$ ipython --no-banner

In [1]: import numpy as np

In [2]: import numpy.linalg as la

In [3]: np.set_printoptions(suppress=True, linewidth=100)

In [4]: E = np.load("dump.npy")

In [5]: E
Out[5]: 
array([[ 1,  1, -1, -1,  1,  1, -1, -1],
       [ 1, -1, -1,  1, -1,  1,  1, -1],
       [ 1, -1, -1,  1,  1, -1, -1,  1],
       [ 1, -1,  1, -1,  1, -1,  1, -1],
       [ 1,  1,  1,  1, -1, -1, -1, -1]])

In [6]: M2 = E[0, 0] * E[1:] - np.outer(E[1:, 0], E[0])

In [7]: print(M2)
[[ 0 -2  0  2 -2  0  2  0]
 [ 0 -2  0  2  0 -2  0  2]
 [ 0 -2  2  0  0 -2  2  0]
 [ 0  0  2  2 -2 -2  0  0]]

In [8]: la.matrix_rank(M2), la.matrix_rank(E)
Out[8]: (np.int64(4), np.int64(5))

In [9]: np.flatnonzero(~M2.round(6).any(axis=1))
Out[9]: array([], dtype=int64)

In [10]: f = np.array([3, 6])

In [11]: np.polyval(f, M2[1])
Out[11]: array([ 6,  0,  6, 12,  6,  0,  6, 12])

In [12]: np.array([np.convolve(row, f, "same") for row in M2])
Out[12]: 
array([[  0,  -6, -12,   6,   6, -12,   6,  12],
       [  0,  -6, -12,   6,  12,  -6, -12,   6],
       [  0,  -6,  -6,  12,   0,  -6,  -6,  12],
       [  0,   0,   6,  18,   6, -18, -12,   0]])

In [13]: Uu, sigma, vt = la.svd(E, full_matrices=False)

In [14]: np.allclose(Uu * sigma @ vt, E)
Out[14]: True

In [15]: Uu.shape, sigma.shape, vt.shape
Out[15]: ((5, 5), (5,), (5, 8))

In [16]: np.round(sigma / sigma[0], 2)
Out[16]: array([1., 1., 1., 1., 1.])

In [17]: np.round(np.cumsum(sigma ** 2) / np.sum(sigma ** 2), 2)
Out[17]: array([0.2, 0.4, 0.6, 0.8, 1. ])

In [18]: print(E.ravel(order="F"))
[ 1  1  1  1  1  1 -1 -1 -1  1 -1 -1 -1  1  1 -1  1  1 -1  1  1 -1  1  1 -1  1  1 -1 -1 -1 -1  1 -1
  1 -1 -1 -1  1 -1 -1]

In [19]: E.reshape(-1, 2)
Out[19]: 
array([[ 1,  1],
       [-1, -1],
       [ 1,  1],
       [-1, -1],
       [ 1, -1],
       [-1,  1],
       [-1,  1],
       [ 1, -1],
       [ 1, -1],
       [-1,  1],
       [ 1, -1],
       [-1,  1],
       [ 1, -1],
       [ 1, -1],
       [ 1, -1],
       [ 1, -1],
       [ 1,  1],
       [ 1,  1],
       [-1, -1],
       [-1, -1]])

In [20]: T = E.reshape(5, 2, -1)

In [21]: np.einsum("ihd,ihd->ih", T, T)
Out[21]: 
array([[4, 4],
       [4, 4],
       [4, 4],
       [4, 4],
       [4, 4]])

In [22]: np.swapaxes(T, 1, 2)[4]
Out[22]: 
array([[ 1, -1],
       [ 1, -1],
       [ 1, -1],
       [ 1, -1]])

In [23]: print(T.shape)
(5, 2, 4)

In [24]: print(T.transpose(1, 0, 2))
[[[ 1  1 -1 -1]
  [ 1 -1 -1  1]
  [ 1 -1 -1  1]
  [ 1 -1  1 -1]
  [ 1  1  1  1]]

 [[ 1  1 -1 -1]
  [-1  1  1 -1]
  [ 1 -1 -1  1]
  [ 1 -1  1 -1]
  [-1 -1 -1 -1]]]

In [25]: J = np.loadtxt("a.csv", delimiter=",")

In [26]: print(J)
[[ 4.  0.  2.  2.  4. -4. -4.  2.  0. -4.]
 [ 0.  0.  0.  0.  0.  0.  0.  0.  0.  0.]
 [ 2.  0.  1.  1.  2. -2. -2.  1.  0. -2.]
 [ 2.  0.  1.  1.  2. -2. -2.  1.  0. -2.]
 [ 4.  0.  2.  2.  4. -4. -4.  2.  0. -4.]
 [-4.  0. -2. -2. -4.  4.  4. -2.  0.  4.]
 [-4.  0. -2. -2. -4.  4.  4. -2.  0.  4.]
 [ 2.  0.  1.  1.  2. -2. -2.  1.  0. -2.]
 [ 0.  0.  0.  0.  0.  0.  0.  0.  0.  0.]
 [-4.  0. -2. -2. -4.  4.  4. -2.  0.  4.]]

In [27]: def softmax(z):
    ...:     e = np.exp(z - z.max(axis=-1, keepdims=True))
    ...:     return e / e.sum(axis=-1, keepdims=True)
    ...: 

In [28]: np.round(softmax(J).sum(axis=1), 2)
Out[28]: array([1., 1., 1., 1., 1., 1., 1., 1., 1., 1.])

In [29]: np.round(softmax(J[3] + 3), 2)
Out[29]: array([0.29, 0.04, 0.11, 0.11, 0.29, 0.01, 0.01, 0.11, 0.04, 0.01])

In [30]: np.round(softmax(10 * J[3]), 2) + 0
Out[30]: array([0.5, 0. , 0. , 0. , 0.5, 0. , 0. , 0. , 0. , 0. ])

In [31]: att = J @ J.T / np.sqrt(10)

In [32]: np.round(softmax(att + np.triu(np.full(att.shape, -np.inf), 1)), 2) + 0
Out[32]: 
array([[1.  , 0.  , 0.  , 0.  , 0.  , 0.  , 0.  , 0.  , 0.  , 0.  ],
       [0.5 , 0.5 , 0.  , 0.  , 0.  , 0.  , 0.  , 0.  , 0.  , 0.  ],
       [1.  , 0.  , 0.  , 0.  , 0.  , 0.  , 0.  , 0.  , 0.  , 0.  ],
       [1.  , 0.  , 0.  , 0.  , 0.  , 0.  , 0.  , 0.  , 0.  , 0.  ],
       [0.5 , 0.  , 0.  , 0.  , 0.5 , 0.  , 0.  , 0.  , 0.  , 0.  ],
       [0.  , 0.  , 0.  , 0.  , 0.  , 1.  , 0.  , 0.  , 0.  , 0.  ],
       [0.  , 0.  , 0.  , 0.  , 0.  , 0.5 , 0.5 , 0.  , 0.  , 0.  ],
       [0.5 , 0.  , 0.  , 0.  , 0.5 , 0.  , 0.  , 0.  , 0.  , 0.  ],
       [0.11, 0.11, 0.11, 0.11, 0.11, 0.11, 0.11, 0.11, 0.11, 0.  ],
       [0.  , 0.  , 0.  , 0.  , 0.  , 0.33, 0.33, 0.  , 0.  , 0.33]])

In [33]: np.round(softmax(att)[3] @ J, 2)
Out[33]: array([ 4.,  0.,  2.,  2.,  4., -4., -4.,  2.,  0., -4.])

In [34]: w, vecs = la.eigh(J)

In [35]: x = np.array([2, 2, 1, 0, 0, 0, 2, 1, 2, 2])

In [36]: print(x @ J @ x)
4.0

In [37]: np.abs(J).sum(axis=1).max(), round(np.abs(w).max(), 2)
Out[37]: (np.float64(26.0), np.float64(23.0))

In [38]: np.round(la.eigvalsh(J[1:, 1:]), 2) + 0
Out[38]: array([ 0.,  0.,  0.,  0.,  0.,  0.,  0.,  0., 19.])

In [39]: print(np.round(vecs * np.abs(w) @ vecs.T, 2) + 0)
[[ 4.  0.  2.  2.  4. -4. -4.  2.  0. -4.]
 [ 0.  0.  0.  0.  0.  0.  0.  0.  0.  0.]
 [ 2.  0.  1.  1.  2. -2. -2.  1.  0. -2.]
 [ 2.  0.  1.  1.  2. -2. -2.  1.  0. -2.]
 [ 4.  0.  2.  2.  4. -4. -4.  2.  0. -4.]
 [-4.  0. -2. -2. -4.  4.  4. -2.  0.  4.]
 [-4.  0. -2. -2. -4.  4.  4. -2.  0.  4.]
 [ 2.  0.  1.  1.  2. -2. -2.  1.  0. -2.]
 [ 0.  0.  0.  0.  0.  0.  0.  0.  0.  0.]
 [-4.  0. -2. -2. -4.  4.  4. -2.  0.  4.]]

In [40]: round(float(x @ J @ x / (x @ x)), 2), np.round(w[0], 2), np.round(w[-1], 2)
Out[40]: (0.18, np.float64(-0.0), np.float64(23.0))

In [41]: np.round(np.sort(la.eigvals(J).real), 2) + 0
Out[41]: array([ 0.,  0.,  0.,  0.,  0.,  0.,  0.,  0.,  0., 23.])

In [42]: print(np.flatnonzero(la.matrix_power((J != 0) + (J.T != 0) + np.eye(10), 10)[9]))
[0 2 3 4 5 6 7 9]

In [43]: J @ J
Out[43]: 
array([[ 92.,   0.,  46.,  46.,  92., -92., -92.,  46.,   0., -92.],
       [  0.,   0.,   0.,   0.,   0.,   0.,   0.,   0.,   0.,   0.],
       [ 46.,   0.,  23.,  23.,  46., -46., -46.,  23.,   0., -46.],
       [ 46.,   0.,  23.,  23.,  46., -46., -46.,  23.,   0., -46.],
       [ 92.,   0.,  46.,  46.,  92., -92., -92.,  46.,   0., -92.],
       [-92.,   0., -46., -46., -92.,  92.,  92., -46.,   0.,  92.],
       [-92.,   0., -46., -46., -92.,  92.,  92., -46.,   0.,  92.],
       [ 46.,   0.,  23.,  23.,  46., -46., -46.,  23.,   0., -46.],
       [  0.,   0.,   0.,   0.,   0.,   0.,   0.,   0.,   0.,   0.],
       [-92.,   0., -46., -46., -92.,  92.,  92., -46.,   0.,  92.]])

In [44]: feats = np.loadtxt("m.csv", delimiter=",")

In [45]: feats
Out[45]: 
array([[  2.,  -2.,  -4.,   0.,   8., -16.],
       [  1.,  -1.,  -2.,   0.,   4.,  -8.],
       [  0.,   0.,   0.,   0.,   0.,   0.],
       [  6.,  -6., -12.,   0.,  24., -48.],
       [  0.,   0.,   0.,   0.,   0.,   0.],
       [  0.,   0.,   0.,   0.,   0.,   0.],
       [  2.,  -2.,  -4.,   0.,   8., -16.],
       [  9.,  -9., -18.,   0.,  36., -72.]])

In [46]: r = la.matrix_rank(feats)

In [47]: print(r)
1

In [48]: null = la.svd(feats)[2][r:].T

In [49]: [int(la.matrix_rank(feats[:, :j + 1])) for j in range(6)]
Out[49]: [1, 1, 1, 1, 1, 1]

In [50]: print(la.matrix_rank(feats.T @ feats), la.matrix_rank(feats @ feats.T))
1 1
